$ python3 -q
>>> import numpy as np
>>> np.set_printoptions(precision=3, suppress=True, linewidth=120, sign=" ")
>>> def rd(a):
...     return np.round(a, 3) + 0
... 
>>> sv = 20 * 0.9 ** np.arange(7)
>>> O, _ = np.linalg.qr(np.array([[1.2, 0.2, 0.4, 0.7, -0.2, 0.4, -2.1],
...     [-1.8, 1.1, 1.9, -0.5, -0.5, -0.7, -0.2],
...     [0.5, -0.6, 0.2, 1.0, 0.9, 0.6, 1.1],
...     [0.0, 0.4, 1.3, -1.1, -2.4, -0.2, 0.7],
...     [-0.6, -1.8, 0.5, -1.5, -0.6, 0.4, -1.0],
...     [0.0, 0.0, -1.1, -1.4, 1.3, 0.1, -1.7],
...     [0.4, -0.3, -0.1, -1.0, 1.3, 2.6, -0.6]]))
>>> rng = np.random.default_rng(18)
>>> F = rng.normal(size=(24, 7)) * sv @ O
>>> print(rd(F))
[[ -6.131  36.51   15.078   4.109   0.001  -8.956   2.38 ]
 [ 10.77   12.661 -19.637  21.076 -37.271 -29.046  12.779]
 [ -7.973  -2.063 -10.992   7.401 -19.197 -17.846  -3.811]
 [-12.749   4.595   1.604  -4.24    1.058   6.286   3.708]
 [ 14.941  -3.686   7.586  -9.72   -9.014   2.964   6.56 ]
 [-16.252  -5.155  -6.147  10.297  -6.961  -4.577  27.428]
 [-13.769 -30.986 -13.854   0.225  17.793   8.717  -2.892]
 [ -2.678 -16.531  19.612 -27.128  -4.728  -9.035  22.344]
 [  4.031  14.626  22.796  24.103   3.12   13.322 -13.404]
 [  8.908  28.191  11.295  18.714   8.07   13.302  -2.256]
 [ 11.579   1.521  -3.084   2.76    0.454 -12.235   1.095]
 [-13.281  -7.931   7.477  -8.974   7.401   3.265 -15.957]
 [ 16.22   21.827  12.712  11.217  -6.581   0.509 -10.157]
 [-35.395 -20.128  -3.282 -10.763   7.848  21.227  -4.249]
 [-23.346  -6.981  -2.407  -6.006   6.962   2.417   3.006]
 [ 22.569  -6.984  -9.439   9.237  -5.396  -7.54   -4.303]
 [-13.583   1.248 -33.549  16.351  15.861  15.425  32.835]
 [-18.28   -6.13   -8.66    6.317   8.272  -9.292   7.134]
 [-10.816  -0.679   8.056 -23.198  16.961   4.519  13.442]
 [ 11.857   4.006  33.81   -4.869 -10.531  14.642   6.783]
 [  0.607  18.83   -1.661   2.868  18.199   1.362   2.596]
 [-31.804 -11.735  21.176  -3.812  17.788   0.877  13.334]
 [ -4.889  -3.962  -5.765   9.889   2.63   24.064  -1.491]
 [  2.739  -2.463 -17.594 -16.952 -13.812  19.781   8.793]]
>>> Ac = F - F.mean(axis=0)
>>> left, sv, Vt = np.linalg.svd(Ac, full_matrices=False)
>>> print(rd(Ac.mean(axis=0)))
[ 0.  0.  0.  0.  0.  0.  0.]
>>> print(np.abs(Vt[0]).argmax())
0
>>> rd(np.abs(Vt[-1]))
array([ 0.246,  0.529,  0.379,  0.595,  0.181,  0.05 ,  0.356])
>>> print(np.abs(left[:, 0]).argmax())
1
>>> rd(sv)
array([ 103.888,   84.071,   69.991,   57.594,   51.678,   39.543,   37.068])
>>> vec = np.array([6, 7, 6, -1, 4, -7, 4])
>>> (F @ vec).argmax()
np.int64(0)
>>> rd(F @ np.eye(7)[5])
array([ -8.956, -29.046, -17.846,   6.286,   2.964,  -4.577,   8.717,  -9.035,  13.322,  13.302, -12.235,   3.265,
         0.509,  21.227,   2.417,  -7.54 ,  15.425,  -9.292,   4.519,  14.642,   1.362,   0.877,  24.064,  19.781])
>>> np.linalg.norm(F @ vec) <= np.linalg.norm(F, 2) * np.linalg.norm(vec) + 1e-9
np.True_
>>> A = np.load("a.npy")
>>> A
array([[-1,  1,  3, -3,  4,  0],
       [ 2, -1, -2,  5,  0, -4],
       [ 5, -3,  5,  2,  0,  2],
       [ 0, -1,  0, -2, -4,  4],
       [ 3,  3, -4, -3, -2, -4],
       [-2,  4, -1,  5,  4,  1],
       [-1,  0,  0,  2,  1,  1],
       [ 3, -1, -1,  7,  4, -8]])
>>> O, Rm = np.linalg.qr(A)
>>> np.allclose(Rm.T @ Rm, A.T @ A)
True
>>> print(rd(O @ Rm))
[[-1.  1.  3. -3.  4.  0.]
 [ 2. -1. -2.  5.  0. -4.]
 [ 5. -3.  5.  2.  0.  2.]
 [ 0. -1.  0. -2. -4.  4.]
 [ 3.  3. -4. -3. -2. -4.]
 [-2.  4. -1.  5.  4.  1.]
 [-1.  0.  0.  2.  1.  1.]
 [ 3. -1. -1.  7.  4. -8.]]
>>> rd(abs(Rm[0, 0])), rd(np.linalg.norm(A[:, 0]))
(np.float64(7.28), np.float64(7.28))
>>> rd(np.abs(np.diag(Rm)))
array([  7.28 ,   5.518,   6.163,  10.771,   4.483,   0.808])
